% python3 -q
>>> import numpy as np
>>> np.set_printoptions(suppress=True, linewidth=140)
>>> feats = np.load("m.npy")
>>> feats.round(3)
array([[-2.257,  0.047,  1.351, -0.5  , -0.173,  0.302, -0.107,  0.37 ],
       [ 0.047, -2.019, -0.029,  0.079, -0.458,  0.169, -0.258,  0.755],
       [ 1.351, -0.029,  0.589, -0.74 ,  1.013, -0.192, -0.403, -0.638],
       [-0.5  ,  0.079, -0.74 , -1.077, -0.769,  0.199,  1.356, -0.692],
       [-0.173, -0.458,  1.013, -0.769, -0.488, -1.463, -0.705, -1.292],
       [ 0.302,  0.169, -0.192,  0.199, -1.463, -1.989,  0.026,  0.51 ],
       [-0.107, -0.258, -0.403,  1.356, -0.705,  0.026, -0.705,  0.622],
       [ 0.37 ,  0.755, -0.638, -0.692, -1.292,  0.51 ,  0.622, -0.053]])
>>> vals, V = np.linalg.eigh(feats)
>>> np.round(np.linalg.eigvalsh(feats + 3 * np.eye(8)), 3) + 0
array([0., 0., 0., 1., 2., 3., 4., 6.])
>>> (vals > 1e-8).sum(), (vals < -1e-8).sum()
(np.int64(2), np.int64(5))
>>> np.round(V.T @ feats @ V, 3) + 0
array([[-3.,  0.,  0.,  0.,  0.,  0.,  0.,  0.],
       [ 0., -3.,  0.,  0.,  0.,  0.,  0.,  0.],
       [ 0.,  0., -3.,  0.,  0.,  0.,  0.,  0.],
       [ 0.,  0.,  0., -2.,  0.,  0.,  0.,  0.],
       [ 0.,  0.,  0.,  0., -1.,  0.,  0.,  0.],
       [ 0.,  0.,  0.,  0.,  0.,  0.,  0.,  0.],
       [ 0.,  0.,  0.,  0.,  0.,  0.,  1.,  0.],
       [ 0.,  0.,  0.,  0.,  0.,  0.,  0.,  3.]])
>>> np.unique(vals.round(6) + 0, return_counts=True)[1]
array([3, 1, 1, 1, 1, 1])
>>> np.round(V @ np.diag(vals) @ V.T, 3)
array([[-2.257,  0.047,  1.351, -0.5  , -0.173,  0.302, -0.107,  0.37 ],
       [ 0.047, -2.019, -0.029,  0.079, -0.458,  0.169, -0.258,  0.755],
       [ 1.351, -0.029,  0.589, -0.74 ,  1.013, -0.192, -0.403, -0.638],
       [-0.5  ,  0.079, -0.74 , -1.077, -0.769,  0.199,  1.356, -0.692],
       [-0.173, -0.458,  1.013, -0.769, -0.488, -1.463, -0.705, -1.292],
       [ 0.302,  0.169, -0.192,  0.199, -1.463, -1.989,  0.026,  0.51 ],
       [-0.107, -0.258, -0.403,  1.356, -0.705,  0.026, -0.705,  0.622],
       [ 0.37 ,  0.755, -0.638, -0.692, -1.292,  0.51 ,  0.622, -0.053]])
>>> rng = np.random.default_rng(3200)
>>> z = rng.permutation(8)
>>> z
array([7, 0, 2, 5, 3, 1, 4, 6])
>>> other = feats[z][:, z]
>>> round(float(np.linalg.det(other)), 3), np.round(np.linalg.det(feats[z]), 3)
(0.0, np.float64(0.0))
>>> other.round(3)
array([[-0.053,  0.37 , -0.638,  0.51 , -0.692,  0.755, -1.292,  0.622],
       [ 0.37 , -2.257,  1.351,  0.302, -0.5  ,  0.047, -0.173, -0.107],
       [-0.638,  1.351,  0.589, -0.192, -0.74 , -0.029,  1.013, -0.403],
       [ 0.51 ,  0.302, -0.192, -1.989,  0.199,  0.169, -1.463,  0.026],
       [-0.692, -0.5  , -0.74 ,  0.199, -1.077,  0.079, -0.769,  1.356],
       [ 0.755,  0.047, -0.029,  0.169,  0.079, -2.019, -0.458, -0.258],
       [-1.292, -0.173,  1.013, -1.463, -0.769, -0.458, -0.488, -0.705],
       [ 0.622, -0.107, -0.403,  0.026,  1.356, -0.258, -0.705, -0.705]])
>>> [round(float(x), 3) for x in np.linalg.svd(other, compute_uv=False)[:3]]
[3.0, 3.0, 3.0]
>>> np.linalg.cond(other) > 100
np.True_
>>> np.argsort(-np.linalg.norm(other, axis=0).round(6), kind="stable")[:3]
array([1, 3, 6])
>>> Uu, s, vt = np.linalg.svd(feats)
>>> V = vt[:(s > 1e-8).sum()]
>>> x0 = feats[0] + -3 * feats[3] + rng.integers(2) * np.eye(8)[0]
>>> x0.round(3)
array([-0.757, -0.189,  3.572,  2.73 ,  2.134, -0.294, -4.175,  2.446])
>>> np.round(np.diag(V.T @ V), 3)
array([0.948, 0.995, 0.649, 0.797, 0.965, 0.986, 0.69 , 0.969])
>>> try:
...     np.linalg.cholesky(feats)
... except np.linalg.LinAlgError as e:
...     print("failed:", e)
... 
failed: Matrix is not positive definite
>>> np.all(np.linalg.eigvalsh(feats) > 0)
np.False_
>>> A = np.load("out9.npy")
>>> A
array([[-1, -2,  0,  2,  0],
       [ 1, -1, -1,  1, -1],
       [-1,  0,  1,  2,  1],
       [-3,  1,  0,  4,  2],
       [-5,  2, -1,  3,  3],
       [-3,  2, -1,  1,  2],
       [-4,  0, -2, -1,  3],
       [-5,  2, -4,  1,  1],
       [-3,  2, -3,  1,  2],
       [-1,  4, -3,  3,  3],
       [ 0,  3, -1,  2,  4],
       [ 2,  2, -1,  4,  3],
       [ 3,  1, -2,  2,  5],
       [ 3,  1, -1,  2,  6],
       [ 3,  0,  0,  4,  5],
       [ 4, -1, -2,  5,  6],
       [ 2,  1, -3,  4,  5],
       [ 3,  2, -1,  3,  5],
       [ 5,  2,  0,  2,  3],
       [ 7,  0,  1,  4,  3],
       [ 7,  1, -1,  2,  5],
       [ 6, -1, -1,  0,  3],
       [ 8, -3,  1,  0,  3],
       [ 9, -2,  1, -1,  4],
       [ 8, -2,  3, -3,  4],
       [ 8, -3,  4, -2,  6],
       [ 8, -5,  4, -1,  4],
       [ 6, -4,  6, -1,  4],
       [ 5, -3,  6, -3,  2],
       [ 7, -1,  8, -1,  3],
       [ 8, -3,  7,  1,  1],
       [ 6, -1,  7,  3,  0],
       [ 8, -3,  7,  2,  0],
       [10, -1,  8,  1,  1],
       [12,  1,  6, -1, -1],
       [10,  2,  7,  1,  0],
       [12,  3,  6,  0,  1],
       [12,  3,  8,  0,  0],
       [10,  1,  9,  0, -1],
       [ 8,  2, 11, -1,  0],
       [ 7,  0, 12,  1,  2]])
>>> P = A @ np.linalg.solve(A.T @ A, A.T)
>>> np.allclose(P @ P, P)
True
>>> np.round(P @ A[:, 0], 3) + 0
array([-1.,  1., -1., -3., -5., -3., -4., -5., -3., -1.,  0.,  2.,  3.,  3.,  3.,  4.,  2.,  3.,  5.,  7.,  7.,  6.,  8.,  9.,  8.,  8.,
        8.,  6.,  5.,  7.,  8.,  6.,  8., 10., 12., 10., 12., 12., 10.,  8.,  7.])
>>> round(np.trace(P), 3)
np.float64(5.0)
>>> C2 = np.cov(A, rowvar=False)
>>> np.round(np.corrcoef(A[:, 2], A[:, 1])[0, 1], 3)
np.float64(-0.266)
>>> np.round(A.std(axis=0), 3)
array([4.849, 2.152, 4.325, 1.965, 2.026])
>>> np.argwhere(np.triu(np.abs(np.corrcoef(A.T)) > 0.8, 1))
array([], shape=(0, 2), dtype=int64)
>>> M = np.load("test1.npy")
>>> M
array([[0, 0, 0, 0],
       [3, 3, 0, 0],
       [0, 0, 0, 0],
       [0, 0, 3, 3]])
>>> W1 = np.array([[-6, 7, -4], [-2, 8, 2], [-2, 8, -3], [-5, -3, -4]])
>>> coef = np.array([-2, 2, 1])
>>> act = np.maximum(M @ W1 + coef, 0)
>>> act
array([[ 0,  2,  1],
       [ 0, 47,  0],
       [ 0,  2,  1],
       [ 0, 17,  0]])
>>> basis = np.array([[2, 0], [0, 2], [2, 5]])
>>> W1 @ basis
array([[-20,  -6],
       [  0,  26],
       [-10,   1],
       [-18, -26]])
>>> act @ basis
array([[ 2,  9],
       [ 0, 94],
       [ 2,  9],
       [ 0, 34]])
